$ python3 -q
>>> import numpy as np
>>> np.set_printoptions(precision=3, suppress=True, linewidth=200)
>>> J = np.loadtxt("m.csv", delimiter=",")
>>> print(J)
[[-1.  6.  8.]
 [ 2. -6. -8.]
 [ 0.  0.  0.]
 [ 1.  0.  0.]
 [ 7. -8. -4.]
 [ 0.  0.  0.]
 [ 0.  0.  0.]
 [ 0.  0.  0.]
 [ 0.  0.  0.]
 [ 0.  0.  0.]
 [ 0.  0.  0.]
 [ 0.  0.  0.]
 [ 0.  0.  0.]]
>>> # row 5 repeats row 2
>>> Y = np.c_[J[:, :1] @ np.array([[-1]]), np.array([-3, 5, 7, -1, 8, 6, 6, 2, 3, -3, -6, -1, 1])]
>>> Y
array([[ 1., -3.],
       [-2.,  5.],
       [ 0.,  7.],
       [-1., -1.],
       [-7.,  8.],
       [ 0.,  6.],
       [ 0.,  6.],
       [ 0.,  2.],
       [ 0.,  3.],
       [ 0., -3.],
       [ 0., -6.],
       [ 0., -1.],
       [ 0.,  1.]])
>>> np.linalg.norm(np.linalg.qr(J)[0].T @ Y, axis=0) ** 2 / ((Y ** 2).sum(axis=0) + 1e-12)
array([1.   , 0.343])
>>> np.round(np.linalg.norm(Y - J @ np.linalg.lstsq(J, Y)[0], axis=0), 3) + 0
array([ 0.   , 13.565])
>>> np.linalg.matrix_rank(np.c_[J, Y])
np.int64(4)
>>> np.linalg.matrix_rank(Y)
np.int64(2)
>>> Ac = (J - J.mean(axis=0)) / J.std(axis=0)
>>> np.argwhere(np.abs(Ac) > 2)
array([[0, 1],
       [0, 2],
       [1, 2],
       [4, 0],
       [4, 1]])
>>> Ac.std(axis=0)
array([1., 1., 1.])
>>> b = np.linalg.lstsq(np.delete(Ac, 2, axis=1), Ac[:, 2])[0]
>>> b
array([0.734, 1.546])
>>> round(float(1 - np.var(Ac[:, 2] - np.delete(Ac, 2, axis=1) @ b)), 3)
0.986
>>> K = np.load("x.npy")
>>> K
array([[2, 9, 6],
       [4, 9, 3],
       [5, 1, 4]])
>>> np.linalg.matrix_power(K, 2)
array([[ 70, 105,  63],
       [ 59, 120,  63],
       [ 34,  58,  49]])
>>> (K + K.T) / 2
array([[2. , 6.5, 5.5],
       [6.5, 9. , 2. ],
       [5.5, 2. , 4. ]])
>>> print(round(float(np.linalg.det(K)), 3))
-189.0
>>> np.trace(K)
np.int64(15)
>>> Y = K ** -1
Traceback (most recent call last):
  File "<python-input-23>", line 1, in <module>
    Y = K ** -1
        ~~^^~~~
ValueError: Integers to negative integer powers are not allowed.
>>> Y = np.linalg.inv(K)
>>> round(float(np.linalg.cond(K)), 3)
6.198
>>> (np.abs(Y) > 1e-9).astype(int)
array([[1, 1, 1],
       [1, 1, 1],
       [1, 1, 1]])
>>> round(np.linalg.slogdet(K)[0], 3)
np.float64(-1.0)
>>> np.round(K @ Y, 3) + 0
array([[1., 0., 0.],
       [0., 1., 0.],
       [0., 0., 1.]])
>>> np.allclose(Y, K.T)
False
